In [1]: import numpy as np

In [2]: np.set_printoptions(suppress=True, linewidth=120)

In [3]: def rd(a):
   ...:     return np.round(a, 2) + 0
   ...: 

In [4]: E = np.loadtxt("dump.csv", delimiter=",")

In [5]: rd(E)
Out[5]: 
array([[ -9.47,  -3.1 ,   4.18],
       [ -0.15,   1.04,   7.28],
       [  1.53,   1.79,   7.84],
       [  7.9 ,   4.62,   9.97],
       [ 11.29,   6.13,  11.1 ],
       [ -2.43,   0.03,   6.52],
       [  1.83,   1.92,   7.94],
       [  6.32,   3.92,   9.44],
       [ 15.18,   7.86,  12.39],
       [ 11.85,   6.38,  11.28],
       [  0.64,   1.4 ,   7.55],
       [ -2.43,   0.03,   6.52],
       [  2.67,   2.3 ,   8.22],
       [  1.59,   1.82,   7.86],
       [-11.63,  -4.06,   3.46],
       [  5.26,   3.45,   9.09],
       [  9.  ,   5.11,  10.33],
       [ -4.91,  -1.07,   5.7 ],
       [ 16.97,   8.65,  12.99],
       [ 12.44,   6.64,  11.48],
       [  7.3 ,   4.35,   9.77]])

In [6]: rk = np.linalg.matrix_rank(E)

In [7]: rk
Out[7]: np.int64(2)

In [8]: null = np.linalg.svd(E)[2][rk:].T

In [9]: rd(null[:, 0] / null[np.abs(null[:, 0]).round(6).argmax(), 0])
Out[9]: array([-0.39,  1.  , -0.15])

In [10]: print([int(np.linalg.matrix_rank(np.delete(E, i, axis=0))) for i in range(21)])
[2, 2, 2, 2, 2, 2, 2, 2, 2, 2, 2, 2, 2, 2, 2, 2, 2, 2, 2, 2, 2]

In [11]: [int(np.linalg.matrix_rank(E[:, :j + 1])) for j in range(3)]
Out[11]: [1, 2, 2]

In [12]: rd(null @ null.T)
Out[12]: 
array([[ 0.13, -0.33,  0.05],
       [-0.33,  0.85, -0.13],
       [ 0.05, -0.13,  0.02]])

In [13]: D = np.linalg.norm(E[:, None] - E[None], axis=-1)

In [14]: rd(D[:5, :5])
Out[14]: 
array([[ 0.  , 10.66, 12.58, 19.88, 23.75],
       [10.66,  0.  ,  1.92,  9.22, 13.09],
       [12.58,  1.92,  0.  ,  7.3 , 11.17],
       [19.88,  9.22,  7.3 ,  0.  ,  3.88],
       [23.75, 13.09, 11.17,  3.88,  0.  ]])

In [15]: np.unravel_index(D.round(6).argmax(), D.shape)
Out[15]: (np.int64(14), np.int64(18))

In [16]: np.linalg.matrix_rank(D ** 2)
Out[16]: np.int64(3)

In [17]: D.shape
Out[17]: (21, 21)
